$ python -q
>>> import numpy as np
>>> np.set_printoptions(precision=1, suppress=True, linewidth=160, floatmode="fixed")
>>> mat = np.load("case18.npy")
>>> print(mat)
[[-2.0  0.0  0.0  0.0]
 [ 0.0  1.0  0.0  2.0]
 [ 0.0 -2.0 -2.0  2.0]
 [ 0.0  3.0  2.0  1.0]]
>>> # 2 blocks once reordered
>>> rng = np.random.default_rng(1217)
>>> labels = rng.permutation(4)
>>> out = mat[:, labels] * rng.choice([-1, 1], 4)
>>> print(out)
[[-2.0  0.0 -0.0 -0.0]
 [ 0.0  0.0 -2.0 -1.0]
 [ 0.0 -2.0 -2.0  2.0]
 [ 0.0  2.0 -1.0 -3.0]]
>>> left, _, Vh = np.linalg.svd(mat.T @ out)
>>> np.round(left @ Vh, 1) + 0
array([[ 1.0,  0.0,  0.0,  0.0],
       [ 0.0,  0.0,  0.0, -1.0],
       [ 0.0,  1.0,  0.0,  0.0],
       [ 0.0,  0.0, -1.0,  0.0]])
>>> np.round(np.linalg.lstsq(mat, out)[0], 1) + 0
array([[ 1.0,  0.0,  0.0,  0.0],
       [ 0.0,  0.0,  0.0, -1.0],
       [ 0.0,  1.0,  0.0,  0.0],
       [ 0.0,  0.0, -1.0,  0.0]])
>>> labels
array([0, 2, 3, 1])
>>> arr = np.array([[-1.2, -3.7, 3.5, 2.1, -3.4],
...     [4.4, -3.7, 5.2, -0.1, 5.9],
...     [2.7, -0.3, -1.9, 4.1, 2.5]])
>>> out = arr / np.sqrt((arr ** 2).mean(axis=1, keepdims=True))
>>> np.linalg.norm(out, axis=1)
array([2.2, 2.2, 2.2])
>>> np.linalg.matrix_rank(out) == np.linalg.matrix_rank(arr)
np.True_
>>> out[0]
array([-0.4, -1.3,  1.2,  0.7, -1.2])
>>> x0 = np.array([3, -4, -4, 3, 4])
>>> np.sign((arr @ x0).round(6))
array([-1.0,  1.0,  1.0])
>>> (arr * x0).sum(axis=1)
array([-10.1,  30.5,  39.2])
>>> (arr @ x0).argmax()
np.int64(2)
>>> arr @ x0
array([-10.1,  30.5,  39.2])
>>> np.linalg.norm(arr @ x0) <= np.linalg.norm(arr, 2) * np.linalg.norm(x0) + 1e-9
np.True_
>>> x0 = np.array([2, 2, 7, 3, 6])
>>> h1 = np.maximum(arr @ x0, 0)
>>> print(np.maximum(arr @ x0, 0) - np.maximum(-arr @ x0, 0))
[ 0.6 72.9 18.8]
>>> h1
array([ 0.6, 72.9, 18.8])
>>> np.flatnonzero(h1 > 1e-9)
array([0, 1, 2])
>>> arr * (h1 > 1e-9)[:, None]
array([[-1.2, -3.7,  3.5,  2.1, -3.4],
       [ 4.4, -3.7,  5.2, -0.1,  5.9],
       [ 2.7, -0.3, -1.9,  4.1,  2.5]])
>>> print(np.tanh(arr @ x0))
[0.5 1.0 1.0]
>>> data = np.load("data.npy")
>>> print(data.round(1) + 0)
[[-0.3 -1.0  1.6  0.6 -0.1]
 [-0.5 -0.3  0.4 -1.9 -0.2]
 [-1.7  0.0 -0.3  0.2  1.0]
 [ 0.9  0.1  0.5 -0.4  1.7]
 [ 0.3 -1.7 -1.0  0.0  0.2]]
>>> out = np.array([[1, 3], [2, 2], [2, 0], [3, 0], [0, 2]])
>>> print(np.einsum("ij->j", data))
[-1.3 -2.9  1.1 -1.4  2.6]
>>> np.einsum("ik,kj->ji", data, out)
array([[ 2.6, -6.0, -1.5,  0.9, -5.1],
       [-3.1, -2.6, -2.9,  6.2, -2.1]])
>>> np.einsum("ik,kj->ij", data, out)
array([[ 2.6, -3.1],
       [-6.0, -2.6],
       [-1.5, -2.9],
       [ 0.9,  6.2],
       [-5.1, -2.1]])
>>> print(np.linalg.matrix_rank(np.vstack([data, out.T])))
5
>>> np.linalg.matrix_rank(data @ out)
np.int64(2)
>>> print(np.vstack([data, out.T]).shape)
(7, 5)
>>> data @ out
array([[ 2.6, -3.1],
       [-6.0, -2.6],
       [-1.5, -2.9],
       [ 0.9,  6.2],
       [-5.1, -2.1]])
>>> print(np.einsum("ij,ij->i", data, data))
[4.0 4.0 4.0 4.0 4.0]
>>> x0 = np.array([3, 3, 3, 2, 3])
>>> data @ np.ones(5)
array([ 0.8, -2.6, -0.7,  2.8, -2.2])
>>> data @ (2 * x0)
array([  3.5, -11.6,  -4.7,  17.3, -13.2])
>>> np.sign((data @ x0).round(6))
array([ 1.0, -1.0, -1.0,  1.0, -1.0])
>>> m1 = np.loadtxt("arr.csv", delimiter=",")
>>> m1
array([[0.0, 0.0, 2.0],
       [0.0, 2.0, 1.0],
       [0.0, 1.0, 0.0]])
>>> P = np.triu(np.array([[-1, 1, 0], [-4, 1, -5], [6, 0, 8]]), 1) + np.eye(3)
>>> out = P @ m1 @ np.linalg.inv(P)
>>> P @ m1 - m1 @ P
array([[ 0.0,  2.0,  1.0],
       [ 0.0, -5.0, 10.0],
       [ 0.0,  0.0,  5.0]])
>>> out
array([[  0.0,   2.0,  13.0],
       [  0.0,  -3.0, -14.0],
       [  0.0,   1.0,   5.0]])
>>> np.unique(m1.round(6), axis=0).shape
(3, 3)
>>> np.round(m1 @ np.linalg.pinv(m1) @ m1, 1) + 0
array([[0.0, 0.0, 2.0],
       [0.0, 2.0, 1.0],
       [0.0, 1.0, 0.0]])
>>> try:
...     np.linalg.inv(m1)
... except np.linalg.LinAlgError as e:
...     print(repr(e))
... 
LinAlgError('Singular matrix')
>>> print(np.abs(np.diag(np.linalg.qr(m1)[1])) > 1e-9)
[False  True  True]
>>> (m1 - m1.T) / 2
array([[ 0.0,  0.0,  1.0],
       [ 0.0,  0.0,  0.0],
       [-1.0,  0.0,  0.0]])
>>> round(np.abs(np.linalg.eigvals(m1)).max(), 1)
np.float64(2.4)
>>> np.allclose(m1 @ m1.T, m1.T @ m1)
False
>>> def softmax(z):
...     e = np.exp(z - z.max(axis=-1, keepdims=True))
...     return e / e.sum(axis=-1, keepdims=True)
... 
>>> softmax(arr).sum(axis=1)
array([1.0, 1.0, 1.0])
>>> att = arr @ arr.T / np.sqrt(5)
>>> print(np.round(softmax(att), 1) + 0)
[[1.0 0.0 0.0]
 [0.0 1.0 0.0]
 [0.0 0.0 1.0]]
>>> softmax(att)[1] @ arr
array([ 4.4, -3.7,  5.2, -0.1,  5.9])
>>> np.round(softmax(att + np.triu(np.full(att.shape, -np.inf), 1)), 1) + 0
array([[1.0, 0.0, 0.0],
       [0.0, 1.0, 0.0],
       [0.0, 0.0, 1.0]])
>>> feats = np.loadtxt("a.csv", delimiter=",")
>>> feats
array([[ -1.2,   8.4,   0.3,   0.9],
       [  1.2, -16.6,  -0.7,  -2.5],
       [  3.8, -11.2,  -0.6,  -0.7],
       [  2.0,  -6.0,  -0.5,  -0.6],
       [  0.8,   9.1,   0.1,   1.4],
       [ -1.0,   6.1,   0.0,   0.2],
       [ -1.6,   9.4,   0.3,   0.9],
       [  2.0,  -4.4,  -0.5,  -0.4],
       [  2.4, -16.5,  -0.9,  -2.5],
       [  1.5,  -1.7,  -0.2,   0.1],
       [ -3.0,   2.9,   0.3,  -0.3],
       [  0.2,  14.8,   0.5,   2.7],
       [  0.5, -22.4,  -0.6,  -3.6],
       [  2.8,  -6.2,  -0.6,  -0.7],
       [  2.2, -12.2,  -0.8,  -1.5],
       [ -0.8,  19.7,   0.7,   2.7],
       [ -5.6,  14.1,   0.8,   1.0],
       [ -0.4,  -5.1,  -0.5,  -1.6],
       [  5.2, -13.1,  -1.0,  -1.2],
       [  2.2,  -3.6,  -0.3,  -0.1],
       [  3.3,  -9.2,  -0.7,  -1.0],
       [  3.2,   1.9,   0.0,   1.2]])
>>> Ac = feats - feats.mean(axis=0)
>>> left, sig, Vh = np.linalg.svd(Ac, full_matrices=False)
>>> round((sig ** 2).sum() ** 2 / (sig ** 4).sum(), 1)
np.float64(1.1)
>>> np.round(Ac.mean(axis=0), 1) + 0
array([0.0, 0.0, 0.0, 0.0])
>>> t3 = np.stack([m1, 2 * m1, m1[::-1]])
>>> np.linalg.det(t3)
array([0.0, 0.0, 0.0])
>>> print(t3.shape)
(3, 3, 3)
>>> print(np.einsum("bij,cij->bc", t3, t3))
[[10.0 20.0  5.0]
 [20.0 40.0 10.0]
 [ 5.0 10.0 10.0]]
>>> labels = rng.permutation(4)
>>> out = feats[:, labels] * rng.choice([-1, 1], 4)
>>> out
array([[ -1.2,   0.9,  -0.3,   8.4],
       [  1.2,  -2.5,   0.7, -16.6],
       [  3.8,  -0.7,   0.6, -11.2],
       [  2.0,  -0.6,   0.5,  -6.0],
       [  0.8,   1.4,  -0.1,   9.1],
       [ -1.0,   0.2,  -0.0,   6.1],
       [ -1.6,   0.9,  -0.3,   9.4],
       [  2.0,  -0.4,   0.5,  -4.4],
       [  2.4,  -2.5,   0.9, -16.5],
       [  1.5,   0.1,   0.2,  -1.7],
       [ -3.0,  -0.3,  -0.3,   2.9],
       [  0.2,   2.7,  -0.5,  14.8],
       [  0.5,  -3.6,   0.6, -22.4],
       [  2.8,  -0.7,   0.6,  -6.2],
       [  2.2,  -1.5,   0.8, -12.2],
       [ -0.8,   2.7,  -0.7,  19.7],
       [ -5.6,   1.0,  -0.8,  14.1],
       [ -0.4,  -1.6,   0.5,  -5.1],
       [  5.2,  -1.2,   1.0, -13.1],
       [  2.2,  -0.1,   0.3,  -3.6],
       [  3.3,  -1.0,   0.7,  -9.2],
       [  3.2,   1.2,  -0.0,   1.9]])
>>> left, _, Vh = np.linalg.svd(feats.T @ out)
>>> np.round(left @ Vh, 1) + 0
array([[ 1.0,  0.0,  0.0,  0.0],
       [ 0.0,  0.0,  0.0,  1.0],
       [ 0.0,  0.0, -1.0,  0.0],
       [ 0.0,  1.0,  0.0,  0.0]])
>>> np.round(np.linalg.lstsq(feats, out)[0], 1) + 0
array([[ 1.0,  0.0,  0.0,  0.0],
       [ 0.0,  0.0,  0.0,  1.0],
       [ 0.0,  0.0, -1.0,  0.0],
       [ 0.0,  1.0,  0.0,  0.0]])
>>> P = feats @ np.linalg.solve(feats.T @ feats, feats.T)
>>> np.round(np.diag(P), 1) + 0
array([0.1, 0.1, 0.2, 0.1, 0.1, 0.2, 0.1, 0.1, 0.2, 0.0, 0.1, 0.2, 0.5, 0.1, 0.3, 0.4, 0.3, 0.3, 0.2, 0.0, 0.1, 0.3])
>>> P @ feats[:, 3]
array([ 0.9, -2.5, -0.7, -0.6,  1.4,  0.2,  0.9, -0.4, -2.5,  0.1, -0.3,  2.7, -3.6, -0.7, -1.5,  2.7,  1.0, -1.6, -1.2, -0.1, -1.0,  1.2])
>>> np.allclose(P @ P, P)
True
>>> x0 = np.array([-2, -5, 0, 3])
>>> target = feats @ x0
>>> np.round(np.linalg.pinv(feats) @ feats, 1) + 0
array([[1.0, 0.0, 0.0, 0.0],
       [0.0, 1.0, 0.0, 0.0],
       [0.0, 0.0, 1.0, 0.0],
       [0.0, 0.0, 0.0, 1.0]])
>>> np.round(np.linalg.lstsq(feats, target)[0], 1) + 0
array([-2.0, -5.0,  0.0,  3.0])
>>> target = target + 0.3 * rng.normal(size=22)
>>> target
array([-36.8,  73.3,  46.0,  24.5, -42.4, -27.8, -40.9,  16.9,  70.3,   6.6,  -8.8, -66.8, 100.4,  23.1,  51.9, -88.9, -56.1,  20.7,  51.8,  12.9,  36.5,
       -12.1])
>>> coef, *_ = np.linalg.lstsq(feats, target)
>>> round(float(np.linalg.norm(target - feats @ coef)), 1)
1.7
>>> np.round(feats.T @ (target - feats @ coef), 1) + 0
array([0.0, 0.0, 0.0, 0.0])
>>> print([round(float(np.linalg.norm(np.linalg.solve(feats.T @ feats + lam * np.eye(4), feats.T @ target))), 2) for lam in (0, 1, 10, 100)])
[6.04, 5.17, 4.55, 4.18]
>>> coef
array([-1.9, -5.0,  0.4,  2.8])
>>> out = np.array([[-1, 0, -2, 1], [-2, -2, 3, 2], [3, -1, 2, -1], [-3, -3, -2, -3]])
>>> E = out.T @ out
>>> E
array([[23, 10,  8,  1],
       [10, 14, -2,  6],
       [ 8, -2, 21,  8],
       [ 1,  6,  8, 15]])
>>> # equal to its transpose
>>> print(np.round(np.linalg.det(data.T), 1))
32.0
>>> np.round(np.einsum("ii->", data), 1)
np.float64(-1.1)
>>> np.poly(data)
array([  1.0,   1.1,   2.7,  -5.4,  -9.0, -32.0])
>>> np.round(np.kron(np.eye(2, dtype=int), data), 1) + 0
array([[-0.3, -1.0,  1.6,  0.6, -0.1,  0.0,  0.0,  0.0,  0.0,  0.0],
       [-0.5, -0.3,  0.4, -1.9, -0.2,  0.0,  0.0,  0.0,  0.0,  0.0],
       [-1.7,  0.0, -0.3,  0.2,  1.0,  0.0,  0.0,  0.0,  0.0,  0.0],
       [ 0.9,  0.1,  0.5, -0.4,  1.7,  0.0,  0.0,  0.0,  0.0,  0.0],
       [ 0.3, -1.7, -1.0,  0.0,  0.2,  0.0,  0.0,  0.0,  0.0,  0.0],
       [ 0.0,  0.0,  0.0,  0.0,  0.0, -0.3, -1.0,  1.6,  0.6, -0.1],
       [ 0.0,  0.0,  0.0,  0.0,  0.0, -0.5, -0.3,  0.4, -1.9, -0.2],
       [ 0.0,  0.0,  0.0,  0.0,  0.0, -1.7,  0.0, -0.3,  0.2,  1.0],
       [ 0.0,  0.0,  0.0,  0.0,  0.0,  0.9,  0.1,  0.5, -0.4,  1.7],
       [ 0.0,  0.0,  0.0,  0.0,  0.0,  0.3, -1.7, -1.0,  0.0,  0.2]])
>>> np.round(np.linalg.det(data[::-1]), 1)
np.float64(32.0)
>>> np.round(np.einsum("ij,ji->", data, data), 1)
np.float64(-4.2)
>>> [round(float(x), 1) for x in np.linalg.svd(E, compute_uv=False)[:3]]
[35.2, 21.3, 15.4]
>>> print(round(np.linalg.norm(E, 2) / np.linalg.norm(E), 1))
0.8
>>> q, r_ = np.linalg.qr(E)
>>> np.round(abs(r_[0, 0]), 1), round(float(np.linalg.norm(E[:, 0])), 1)
(np.float64(26.3), 26.3)
>>> r_
array([[-26.3, -13.7, -12.9,  -6.1],
       [  0.0, -12.2,   9.7,  -6.9],
       [  0.0,   0.0, -17.7, -15.3],
       [  0.0,   0.0,   0.0,   2.4]])
>>> np.abs(np.diag(r_))
array([26.3, 12.2, 17.7,  2.4])
>>> q.shape, r_.shape
((4, 4), (4, 4))
>>> np.allclose(r_.T @ r_, E.T @ E)
True
